In [1]: import numpy as np

In [2]: np.set_printoptions(precision=1, suppress=True, linewidth=120)

In [3]: rd = lambda a: np.round(a, 1) + 0

In [4]: X = np.loadtxt("w.csv", delimiter=",")

In [5]: X
Out[5]: 
array([[-0.4,  1. ,  1.5,  1.3, -1.6, -0.8,  0.1,  0.6,  2.1, -0.1, -1.1],
       [-3. ,  1.6,  0. ,  0. , -0.2, -1.2,  0.7, -0.7,  1.2,  1.6,  1.2],
       [-0.7,  1.2,  1.5,  1.5, -1.4, -0.8,  0.4,  0.4,  1.9,  0. , -0.5],
       [-1.2,  1.3,  0.9,  0.8,  0.5, -0.3,  1.3,  2.3,  0. , -0.4, -0.4]])

In [6]: cov = X.T @ X

In [7]: rd(np.linalg.svd(X, compute_uv=False) ** 2)
Out[7]: array([36. , 14.5,  8.5,  0.2])

In [8]: np.linalg.matrix_rank(cov)
Out[8]: np.int64(4)

In [9]: (X @ X.T).shape
Out[9]: (4, 4)

In [10]: np.allclose(cov, cov.T)
Out[10]: True

In [11]: print(rd(np.trace(cov)), rd((X ** 2).sum()))
59.2 59.2

In [12]: def softmax(z):
    ...:     e = np.exp(z - z.max(axis=-1, keepdims=True))
    ...:     return e / e.sum(axis=-1, keepdims=True)
    ...: 

In [13]: rd(softmax(10 * X[2]))
Out[13]: array([0., 0., 0., 0., 0., 0., 0., 0., 1., 0., 0.])

In [14]: S = X @ X.T / np.sqrt(11)

In [15]: rd(softmax(S)[2] @ X)
Out[15]: array([-0.7,  1.1,  1.4,  1.3, -1.3, -0.8,  0.3,  0.5,  1.8,  0. , -0.7])

In [16]: vec = np.array([3, -2, -2, 3, -5, -3, -1, 2, -5, -3, -1])

In [17]: a = np.maximum(X @ vec, 0)

In [18]: X * (a > 1e-9)[:, None]
Out[18]: 
array([[-0.4,  1. ,  1.5,  1.3, -1.6, -0.8,  0.1,  0.6,  2.1, -0.1, -1.1],
       [-0. ,  0. ,  0. ,  0. , -0. , -0. ,  0. , -0. ,  0. ,  0. ,  0. ],
       [-0. ,  0. ,  0. ,  0. , -0. , -0. ,  0. ,  0. ,  0. ,  0. , -0. ],
       [-0. ,  0. ,  0. ,  0. ,  0. , -0. ,  0. ,  0. ,  0. , -0. , -0. ]])

In [19]: print(rd(a))
[0.1 0.  0.  0. ]
